% python3 -q
>>> import numpy as np
>>> np.set_printoptions(precision=4, suppress=True, linewidth=200, legacy="1.25")
>>> m1 = np.maximum(np.array([[0, 3],
...     [0, 2],
...     [1, 2],
...     [3, 1],
...     [2, 2],
...     [1, 0],
...     [0, 1],
...     [2, 0],
...     [3, 2],
...     [1, 2],
...     [3, 0],
...     [1, 3],
...     [3, 1],
...     [0, 1],
...     [2, 3],
...     [0, 2],
...     [2, 2],
...     [0, 1],
...     [2, 3],
...     [2, 1],
...     [3, 2]]) @ np.array([[3, 2, -1, 1, 2, 1, 3], [0, 1, 2, 3, 2, 2, -1]]) + np.array([-1, 2, -3, 2, 1, 0, -2]), 0)
>>> m1
array([[ 0,  5,  3, 11,  7,  6,  0],
       [ 0,  4,  1,  8,  5,  4,  0],
       [ 2,  6,  0,  9,  7,  5,  0],
       [ 8,  9,  0,  8,  9,  5,  6],
       [ 5,  8,  0, 10,  9,  6,  2],
       [ 2,  4,  0,  3,  3,  1,  1],
       [ 0,  3,  0,  5,  3,  2,  0],
       [ 5,  6,  0,  4,  5,  2,  4],
       [ 8, 10,  0, 11, 11,  7,  5],
       [ 2,  6,  0,  9,  7,  5,  0],
       [ 8,  8,  0,  5,  7,  3,  7],
       [ 2,  7,  2, 12,  9,  7,  0],
       [ 8,  9,  0,  8,  9,  5,  6],
       [ 0,  3,  0,  5,  3,  2,  0],
       [ 5,  9,  1, 13, 11,  8,  1],
       [ 0,  4,  1,  8,  5,  4,  0],
       [ 5,  8,  0, 10,  9,  6,  2],
       [ 0,  3,  0,  5,  3,  2,  0],
       [ 5,  9,  1, 13, 11,  8,  1],
       [ 5,  7,  0,  7,  7,  4,  3],
       [ 8, 10,  0, 11, 11,  7,  5]])
>>> # null space of dimension 1
>>> gram = np.cov(m1, rowvar=False)
>>> np.polyfit(m1[:, 4], m1[:, 6], 1)
array([ 0.3756, -0.6531])
>>> np.round(np.corrcoef(m1[:, 4], m1[:, 6])[0, 1], 4)
0.4346
>>> gram.shape
(7, 7)
>>> Y = np.array([[5, 8], [5, 2], [9, 3], [6, 2], [5, 9], [2, 0], [0, 3]])
>>> np.linalg.matrix_rank(m1 @ Y)
2
>>> np.einsum("ij->j", m1)
array([ 78, 138,   9, 175, 151,  99,  43])
>>> np.einsum("ik,kj->ij", m1, Y)
array([[165, 104],
       [110,  72],
       [139, 109],
       [188, 197],
       [182, 163],
       [ 65,  60],
       [ 64,  43],
       [108, 117],
       [225, 220],
       [139, 109],
       [151, 174],
       [194, 141],
       [188, 197],
       [ 64,  43],
       [228, 189],
       [110,  72],
       [182, 163],
       [ 64,  43],
       [228, 189],
       [145, 140],
       [225, 220]])
>>> np.einsum("ik,kj->ji", m1, Y)
array([[165, 110, 139, 188, 182,  65,  64, 108, 225, 139, 151, 194, 188,  64, 228, 110, 182,  64, 228, 145, 225],
       [104,  72, 109, 197, 163,  60,  43, 117, 220, 109, 174, 141, 197,  43, 189,  72, 163,  43, 189, 140, 220]])
>>> np.linalg.cond(m1) > 100
True
>>> np.argsort(-np.linalg.norm(m1, axis=0).round(6), kind="stable")[:3]
array([3, 4, 1])
>>> np.linalg.lstsq(m1[:-1].T, m1[-1])[2]
6
>>> np.allclose(m1[:-1].T @ np.linalg.lstsq(m1[:-1].T, m1[-1])[0], m1[-1])
True
>>> data = np.load("a.npy")
>>> data
array([[ 1,  1,  3, -1,  2, -2],
       [ 1,  2,  3, -2,  2,  1],
       [ 1,  1,  3, -1,  2, -2],
       [ 0,  0,  0,  0,  0,  0],
       [ 2,  2,  5, -2,  1, -1],
       [ 0, -1, -2,  3, -2, -3],
       [ 0,  0,  0,  0,  0,  0],
       [-1,  0,  3,  4,  3, -3],
       [ 2,  0,  2,  1,  0,  2],
       [ 2, -2,  1,  3, -3, -1],
       [ 2,  0,  2,  1,  0,  2],
       [ 0, -2, -2,  4, -2, -6],
       [ 1, -3, -3,  6, -4, -2],
       [ 1,  2,  3, -2,  2,  1],
       [-1,  0,  4,  2,  2,  0],
       [ 1,  2,  3, -2,  2,  1],
       [ 0,  0,  0,  0,  0,  0],
       [ 2, -2,  0,  5, -2, -4],
       [ 2,  3,  5, -3,  1,  2],
       [ 1, -2, -1,  3, -2,  1],
       [ 1,  2,  3, -2,  2,  1],
       [ 1,  0,  0,  2, -3, -2],
       [ 0, -2,  3,  5,  0,  1],
       [ 2, -2,  0,  5, -2, -4],
       [ 1,  0,  2,  0, -1, -2],
       [ 0,  0,  0,  0,  0,  0],
       [ 0,  0,  0,  0,  0,  0],
       [ 0,  2,  7,  0,  4,  1],
       [-1,  0,  5,  2,  5, -3]])
>>> # row 2 repeats row 0
>>> cen = data - data.mean(axis=0)
>>> left, sigma, vt = np.linalg.svd(cen, full_matrices=False)
>>> np.abs(left[:, 0]).argmax()
12
>>> (np.sign(left[:, 0]) == np.sign(left[0, 0])).astype(int)
array([1, 1, 1, 0, 1, 0, 0, 0, 1, 0, 1, 0, 0, 1, 1, 1, 0, 0, 1, 0, 1, 0, 0, 0, 0, 0, 0, 1, 1])
>>> np.linalg.matrix_rank(cen)
6
>>> sigma
array([21.306 , 11.0349,  8.1207,  6.1143,  2.5845,  1.9295])
